In [1]: import numpy as np

In [2]: np.set_printoptions(suppress=True, linewidth=200)

In [3]: F = np.load("run13.npy")

In [4]: print(F)
[[ 1.9  1.1  0.3  0.7 -0.6]
 [ 1.1 -1.5  0.3  0.6  1.4]
 [ 0.6 -0.1  0.8 -0.4  0. ]
 [ 0.6 -0.1  0.   0.7  0.7]
 [-0.4  1.5  0.9 -0.8 -1.3]
 [-0.9  0.9  1.4 -1.5 -0.7]
 [ 1.  -0.1 -1.2 -1.6 -0.7]
 [ 1.8 -0.8  1.   0.8 -1.3]
 [ 0.2  0.2  0.1  0.  -0.2]
 [ 1.3 -0.3  1.1  1.5 -0.5]
 [-1.1  0.   1.   0.1  2.5]
 [ 0.9  0.5 -0.6  0.6 -1.1]
 [-0.5  0.  -1.8 -0.9  0.9]
 [-0.9  1.  -1.   2.  -0.1]
 [ 0.3  0.8 -0.6 -1.2 -2. ]
 [-0.4  1.  -0.4 -0.1 -0.1]
 [ 0.3  4.2  6.3  4.2  5.1]
 [ 1.1  1.4 -0.1  0.9  0.4]
 [ 0.5 -3.2 -1.2 -0.3 -1.8]
 [-0.8 -0.5 -0.7  1.1 -0.3]
 [-0.5  0.6 -1.2 -1.8 -1.8]]

In [5]: cen = (F - F.mean(axis=0)) / F.std(axis=0)

In [6]: print(np.round(cen.std(axis=0), 2))
[1. 1. 1. 1. 1.]

In [7]: b = np.linalg.lstsq(np.delete(cen, 4, axis=1), cen[:, 4])[0]

In [8]: print(np.abs(b).argmax())
2

In [9]: print(b.round(2))
[-0.26 -0.01  0.46  0.42]

In [10]: d = np.linalg.norm(F[:, None] - F[None], axis=-1)

In [11]: print(np.unravel_index(d.round(6).argmax(), d.shape))
(np.int64(16), np.int64(18))

In [12]: print(d.mean(axis=1).argmax())
16

In [13]: print(d[7].round(6).argsort(kind="stable")[:4])
[7 9 0 2]

In [14]: print(d.shape)
(21, 21)

In [15]: feats = np.loadtxt("data.csv", delimiter=",")

In [16]: print(feats)
[[ 0.  0.  0.  0.  0.  0.  0.  0.  0.  0.  0.  0.  0.]
 [ 0.  2.  0.  0.  0.  0.  0.  0.  0.  0.  0.  0.  0.]
 [ 0.  0. -1.  0.  0.  0.  0.  0.  0.  0.  0.  0.  0.]
 [ 0.  0.  0. -1.  0.  0.  0.  0.  0.  0.  0.  0.  0.]
 [ 0.  0.  0.  0.  1.  0.  0.  0.  0.  0.  0.  0.  0.]
 [ 0.  0.  0.  0.  0.  2.  0.  0.  0.  0.  0.  0.  0.]
 [ 0.  0.  0.  0.  0.  0.  1.  0.  0.  0.  0.  0.  0.]
 [ 0.  0.  0.  0.  0.  0.  0.  1.  0.  0.  0.  0.  0.]
 [ 0.  0.  0.  0.  0.  0.  0.  0.  1.  0.  0.  0.  0.]
 [ 0.  0.  0.  0.  0.  0.  0.  0.  0.  1.  0.  0.  0.]
 [ 0.  0.  0.  0.  0.  0.  0.  0.  0.  0.  1.  0.  0.]
 [ 0.  0.  0.  0.  0.  0.  0.  0.  0.  0.  0.  0.  0.]
 [ 0.  0.  0.  0.  0.  0.  0.  0.  0.  0.  0.  0. -2.]]

In [17]: left, s, vt = np.linalg.svd(feats)

In [18]: print(np.argmax(s[:-1] / (s[1:] + 1e-6)) + 1)
11

In [19]: other = left[:, :11] @ np.diag(s[:11]) @ vt[:11]

In [20]: print(round(np.linalg.norm(feats - other, 2), 2), s[11])
0.0 0.0

In [21]: print(np.linalg.matrix_rank(other))
11

In [22]: print(np.abs(feats - other).max())
0.0

In [23]: print(np.linalg.matrix_rank(feats, rtol=0.05))
11

In [24]: other = np.array([[-2, -8, 5],
    ...:     [3, 3, 1],
    ...:     [1, 4, -3],
    ...:     [-7, 3, 7],
    ...:     [8, 0, -9],
    ...:     [8, 9, 0],
    ...:     [-9, 7, 4],
    ...:     [0, 5, 5],
    ...:     [5, 7, -5],
    ...:     [-5, -1, -8],
    ...:     [-6, 4, 2],
    ...:     [1, 7, 6],
    ...:     [-5, 8, -8]])

In [25]: print(np.einsum("ik,kj->ji", feats, other))
[[  0.   6.  -1.   7.   8.  16.  -9.   0.   5.  -5.  -6.   0.  10.]
 [  0.   6.  -4.  -3.   0.  18.   7.   5.   7.  -1.   4.   0. -16.]
 [  0.   2.   3.  -7.  -9.   0.   4.   5.  -5.  -8.   2.   0.  16.]]

In [26]: print(np.einsum("ij->j", feats))
[ 0.  2. -1. -1.  1.  2.  1.  1.  1.  1.  1.  0. -2.]

In [27]: print(feats @ other)
[[  0.   0.   0.]
 [  6.   6.   2.]
 [ -1.  -4.   3.]
 [  7.  -3.  -7.]
 [  8.   0.  -9.]
 [ 16.  18.   0.]
 [ -9.   7.   4.]
 [  0.   5.   5.]
 [  5.   7.  -5.]
 [ -5.  -1.  -8.]
 [ -6.   4.   2.]
 [  0.   0.   0.]
 [ 10. -16.  16.]]

In [28]: vals, vecs = np.linalg.eigh(feats)

In [29]: print(np.round(np.linalg.svd(feats, compute_uv=False), 2))
[2. 2. 2. 1. 1. 1. 1. 1. 1. 1. 1. 0. 0.]

In [30]: vec = np.array([5, 0, 3, 1, 7, 2, 8, 2, 6, 3, 3, 4, 8])

In [31]: a = np.maximum(feats @ vec, 0)

In [32]: print(np.flatnonzero(a > 1e-9))
[ 4  5  6  7  8  9 10]

In [33]: print(np.maximum(feats @ vec, 0) - np.maximum(-feats @ vec, 0))
[  0.   0.  -3.  -1.   7.   4.   8.   2.   6.   3.   3.   0. -16.]

In [34]: print(np.round(np.tanh(feats @ vec), 2))
[ 0.    0.   -1.   -0.76  1.    1.    1.    0.96  1.    1.    1.    0.   -1.  ]

In [35]: rng = np.random.default_rng(4380)

In [36]: t = rng.uniform(0, 2 * np.pi, 12)

In [37]: O, _ = np.linalg.qr(np.array([[0.0, 1.9],
    ...:     [1.8, 1.5],
    ...:     [-1.1, 0.7],
    ...:     [0.7, 1.3],
    ...:     [1.4, 1.1],
    ...:     [-0.4, -0.5],
    ...:     [0.2, -2.8],
    ...:     [-1.1, 0.6],
    ...:     [-1.0, -0.2],
    ...:     [0.2, -3.1]]))

In [38]: W0 = 20 * np.c_[np.cos(t), np.sin(t)] @ O.T

In [39]: print(W0.round(2))
[[  4.87  -6.46   8.09  -0.68  -5.2    1.01  -8.32   7.84   5.21  -9.09]
 [ -2.78   9.54  -8.2    2.66   7.52  -1.88   5.41  -8.05  -6.23   5.85]
 [  6.21   9.44  -0.48   6.01   7.12  -2.64  -8.65  -0.81  -3.17  -9.63]
 [  0.35 -11.59   7.38  -4.37  -9.02   2.54  -1.84   7.36   6.55  -1.89]
 [ -0.65 -12.05   6.81  -4.93  -9.35   2.73  -0.32   6.84   6.48  -0.21]
 [ -2.98 -12.24   4.94  -5.88  -9.41   2.98   3.29   5.1    5.81   3.76]
 [ -5.23   5.75  -7.96   0.26   4.65  -0.82   8.81  -7.69  -4.94   9.63]
 [  4.38  -7.33   8.21  -1.2   -5.86   1.25  -7.65   7.98   5.53  -8.34]
 [ -4.35   7.37  -8.21   1.22   5.89  -1.26   7.62  -7.98  -5.55   8.31]
 [  6.23   9.4   -0.44   6.     7.09  -2.64  -8.68  -0.77  -3.14  -9.67]
 [  1.04  12.17  -6.55   5.12   9.43  -2.8   -0.27  -6.61  -6.41  -0.44]
 [ -2.59 -12.3    5.32  -5.76  -9.48   2.96   2.67   5.45   5.97   3.08]]

In [40]: left, s, vt = np.linalg.svd(W0)

In [41]: print(s.round(2) + 0)
[58.47 37.17  0.    0.    0.    0.    0.    0.    0.    0.  ]

In [42]: other = left[:, :2] @ np.diag(s[:2]) @ vt[:2]

In [43]: print(np.linalg.matrix_rank(W0, rtol=0.05))
2

In [44]: print(other.round(2))
[[  4.87  -6.46   8.09  -0.68  -5.2    1.01  -8.32   7.84   5.21  -9.09]
 [ -2.78   9.54  -8.2    2.66   7.52  -1.88   5.41  -8.05  -6.23   5.85]
 [  6.21   9.44  -0.48   6.01   7.12  -2.64  -8.65  -0.81  -3.17  -9.63]
 [  0.35 -11.59   7.38  -4.37  -9.02   2.54  -1.84   7.36   6.55  -1.89]
 [ -0.65 -12.05   6.81  -4.93  -9.35   2.73  -0.32   6.84   6.48  -0.21]
 [ -2.98 -12.24   4.94  -5.88  -9.41   2.98   3.29   5.1    5.81   3.76]
 [ -5.23   5.75  -7.96   0.26   4.65  -0.82   8.81  -7.69  -4.94   9.63]
 [  4.38  -7.33   8.21  -1.2   -5.86   1.25  -7.65   7.98   5.53  -8.34]
 [ -4.35   7.37  -8.21   1.22   5.89  -1.26   7.62  -7.98  -5.55   8.31]
 [  6.23   9.4   -0.44   6.     7.09  -2.64  -8.68  -0.77  -3.14  -9.67]
 [  1.04  12.17  -6.55   5.12   9.43  -2.8   -0.27  -6.61  -6.41  -0.44]
 [ -2.59 -12.3    5.32  -5.76  -9.48   2.96   2.67   5.45   5.97   3.08]]

In [45]: print(round(np.linalg.norm(W0 - other) / np.linalg.norm(W0), 2))
0.0

In [46]: rank = np.linalg.matrix_rank(W0)

In [47]: print(rank)
2

In [48]: N = np.linalg.svd(W0)[2][rank:].T

In [49]: print(N.shape)
(10, 8)

In [50]: print([int(np.linalg.matrix_rank(np.delete(W0, i, axis=0))) for i in range(12)])
[2, 2, 2, 2, 2, 2, 2, 2, 2, 2, 2, 2]

In [51]: print([int(np.linalg.matrix_rank(W0[:i])) for i in range(1, len(W0) + 1)])
[1, 2, 2, 2, 2, 2, 2, 2, 2, 2, 2, 2]

In [52]: J = np.load("x.npy")

In [53]: print(J)
[[ 1  0  0  0  0  0  0  0]
 [ 2 -2  0  0  0  0  0  0]
 [ 2  2 -2  0  0  0  0  0]
 [ 0 -1  0 -2  0  0  0  0]
 [-2 -2 -1 -1 -2  0  0  0]
 [ 1  0  2 -2 -2  2  0  0]
 [ 0 -1  2 -1 -1  2 -1  0]
 [ 0  1 -2  2 -1 -2  1  1]]

In [54]: t = np.radians(90)

In [55]: Rm = np.eye(8)

In [56]: Rm[7, 7] = Rm[5, 5] = np.cos(t)

In [57]: Rm[7, 5], Rm[5, 7] = -np.sin(t), np.sin(t)

In [58]: print(Rm.round(2) + 0)
[[ 1.  0.  0.  0.  0.  0.  0.  0.]
 [ 0.  1.  0.  0.  0.  0.  0.  0.]
 [ 0.  0.  1.  0.  0.  0.  0.  0.]
 [ 0.  0.  0.  1.  0.  0.  0.  0.]
 [ 0.  0.  0.  0.  1.  0.  0.  0.]
 [ 0.  0.  0.  0.  0.  0.  0.  1.]
 [ 0.  0.  0.  0.  0.  0.  1.  0.]
 [ 0.  0.  0.  0.  0. -1.  0.  0.]]

In [59]: other = J @ Rm.T

In [60]: print(np.allclose(np.linalg.norm(J, axis=1), np.linalg.norm(other, axis=1)))
True

In [61]: X = np.load("m.npy")

In [62]: print(X)
[[ 6  9  6  9]
 [-2  6 -2  6]
 [ 6  9  6  9]
 [-2  6 -2  6]]

In [63]: hat = np.triu(np.array([[2, 1, 1, 0], [3, 2, 0, 0], [0, 3, 2, 0], [0, 2, 1, 0]]), 1) + np.eye(4)

In [64]: other = hat @ X @ np.linalg.inv(hat)

In [65]: print(np.round(np.poly(other), 2) + 0)
[  1. -24. 216.   0.   0.]

In [66]: print(other)
[[10. 14.  0. 24.]
 [-2.  8.  0.  6.]
 [ 6.  3.  0.  9.]
 [-2.  8.  0.  6.]]

In [67]: other = X / np.linalg.norm(X, axis=1, keepdims=True)

In [68]: gram = other @ other.T

In [69]: print((gram - 2 * np.eye(4)).round(6).argmax(axis=1))
[2 3 0 1]

In [70]: other = np.array([[2, 5, 3], [5, 5, 1], [3, 2, 3], [4, 2, 5]])

In [71]: other @ X
---------------------------------------------------------------------------
ValueError                                Traceback (most recent call last)
Cell In[71], line 1
----> 1 other @ X

ValueError: matmul: Input operand 1 has a mismatch in its core dimension 0, with gufunc signature (n?,k),(k,m?)->(n?,m?) (size 4 is different from 3)

In [72]: print(other.T @ X.T)
[[111  44 111  44]
 [105  28 105  28]
 [ 90  24  90  24]]

In [73]: print(X @ other)
[[111 105  90]
 [ 44  28  24]
 [111 105  90]
 [ 44  28  24]]

In [74]: print(np.linalg.matrix_rank(np.vstack([X, other.T])))
4

In [75]: print(np.linalg.matrix_rank(X @ other))
2

In [76]: print(np.einsum("ij->j", X))
[ 8 30  8 30]
